$ python -q
>>> import numpy as np
>>> from numpy import linalg as LA
>>> np.set_printoptions(precision=2, suppress=True, linewidth=140)
>>> f = np.array([0, 3, 5])
>>> rng = np.random.default_rng(9377)
>>> E = np.outer(rng.normal(size=19), f) + 0.05 * rng.normal(size=(19, 3))
>>> E.round(2) + 0
array([[ 0.08, -2.87, -4.84],
       [ 0.  ,  0.02,  0.24],
       [ 0.05,  0.82,  1.36],
       [-0.02, -3.94, -6.62],
       [ 0.09, -1.99, -3.51],
       [-0.02,  2.2 ,  3.71],
       [-0.06, -2.45, -4.22],
       [-0.04, -1.21, -1.89],
       [-0.04,  0.39,  0.71],
       [-0.04,  0.53,  0.86],
       [ 0.04,  0.75,  1.32],
       [-0.02,  6.46, 10.62],
       [-0.02,  0.77,  1.22],
       [-0.08,  1.59,  2.7 ],
       [-0.03, -5.04, -8.4 ],
       [ 0.02, -1.32, -2.32],
       [ 0.02,  1.57,  2.66],
       [-0.1 , -0.89, -1.52],
       [ 0.06,  1.44,  2.25]])
>>> Ac = E - E.mean(axis=1)
Traceback (most recent call last):
  File "<python-input-7>", line 1, in <module>
    Ac = E - E.mean(axis=1)
         ~~^~~~~~~~~~~~~~~~
ValueError: operands could not be broadcast together with shapes (19,3) (19,) 
>>> Ac = E - E.mean(axis=0)
>>> left, sigma, VT = LA.svd(Ac, full_matrices=False)
>>> np.round(Ac.mean(axis=0), 2) + 0
array([0., 0., 0.])
>>> np.round(VT[0] * np.sign(VT[0, np.abs(VT[0]).argmax()]), 2) + 0
array([0.  , 0.51, 0.86])
>>> np.abs(left[:, 0]).argmax()
np.int64(11)
>>> (np.sign(left[:, 0]) == np.sign(left[0, 0])).astype(int)
array([1, 0, 0, 1, 1, 0, 1, 1, 0, 0, 0, 0, 0, 0, 1, 1, 0, 1, 0])
>>> np.abs(VT[-1])
array([0.73, 0.59, 0.35])
>>> np.abs(VT[0]).argmax()
np.int64(2)
>>> np.searchsorted(np.cumsum(sigma ** 2) / (sigma ** 2).sum(), 0.9) + 1
np.int64(1)
>>> np.round(sigma ** 2 / (sigma ** 2).sum(), 2) + 0
array([1., 0., 0.])
>>> round(float((sigma ** 2).sum() ** 2 / (sigma ** 4).sum()), 2)
1.0
>>> C2 = E.T @ E
>>> round(float(np.trace(C2)), 2), round(float((E ** 2).sum()), 2)
(450.63, 450.63)
>>> LA.svd(E, compute_uv=False) ** 2
array([450.52,   0.07,   0.04])
>>> LA.eigvalsh(C2)[::-1]
array([450.52,   0.07,   0.04])
>>> (E @ E.T).shape
(19, 19)
>>> f = np.array([1, 2, 0])
>>> np.correlate(E[2], E[11], "full")
array([ 0.56,  9.09, 19.76,  8.77, -0.03])
>>> np.polyval(f, E[2])
array([0.11, 2.33, 4.57])
>>> np.convolve(E[2], f)
array([0.05, 0.93, 3.01, 2.72, 0.  ])
>>> proj = E @ LA.solve(E.T @ E, E.T)
>>> np.allclose(proj @ proj, proj)
True
>>> round(float(np.trace(proj)), 2)
3.0
>>> np.diag(proj)
array([0.18, 0.23, 0.06, 0.16, 0.3 , 0.06, 0.28, 0.11, 0.04, 0.04, 0.07, 0.51, 0.03, 0.14, 0.23, 0.09, 0.05, 0.25, 0.17])
>>> W0 = np.array([[-1, 0, 1, -1], [1, -1, 2, 1], [-2, 0, -1, -1], [1, 2, 2, 0]])
>>> W0[:, 2] = -1 * W0[:, 0]
>>> W0
array([[-1,  0,  1, -1],
       [ 1, -1, -1,  1],
       [-2,  0,  2, -1],
       [ 1,  2, -1,  0]])
>>> left, sigma, VT = LA.svd(W0, full_matrices=False)
>>> (sigma > 1e-8).sum()
np.int64(3)
>>> sigma.round(2) + 0
array([4.06, 2.32, 0.4 , 0.  ])
>>> np.cumsum(sigma ** 2) / np.sum(sigma ** 2)
array([0.75, 0.99, 1.  , 1.  ])
>>> left.shape, sigma.shape, VT.shape
((4, 4), (4,), (4, 4))
>>> np.round(sigma / sigma[0], 2) + 0
array([1.  , 0.57, 0.1 , 0.  ])
>>> round(np.sqrt((sigma ** 2).sum()), 2), round(LA.norm(W0), 2)
(np.float64(4.69), np.float64(4.69))
>>> np.round(left.T @ left, 2) + 0
array([[1., 0., 0., 0.],
       [0., 1., 0., 0.],
       [0., 0., 1., 0.],
       [0., 0., 0., 1.]])
>>> np.abs(left[:, 0]).round(6).argmax()
np.int64(2)
>>> np.abs(VT[0])
array([0.65, 0.08, 0.65, 0.38])
>>> M2 = np.array([[0, -3, -3], [-3, 1, -3]])
>>> basis = np.kron(M2, W0)
>>> basis.shape
(8, 12)
>>> LA.matrix_rank(basis)
np.int64(6)
>>> feats = np.loadtxt("block0.csv", delimiter=",")
>>> feats
array([[2., 2., 1., 1., 0.],
       [2., 2., 2., 1., 1.],
       [1., 2., 2., 2., 1.],
       [1., 1., 2., 2., 2.],
       [0., 1., 1., 2., 2.]])
>>> blk = np.stack([feats, 3 * feats, feats[::-1]])
>>> np.einsum("bij,cij->bc", blk, blk)
array([[ 62., 186.,  48.],
       [186., 558., 144.],
       [ 48., 144.,  62.]])
>>> blk.shape
(3, 5, 5)
>>> LA.det(blk)
array([  -4., -972.,   -4.])
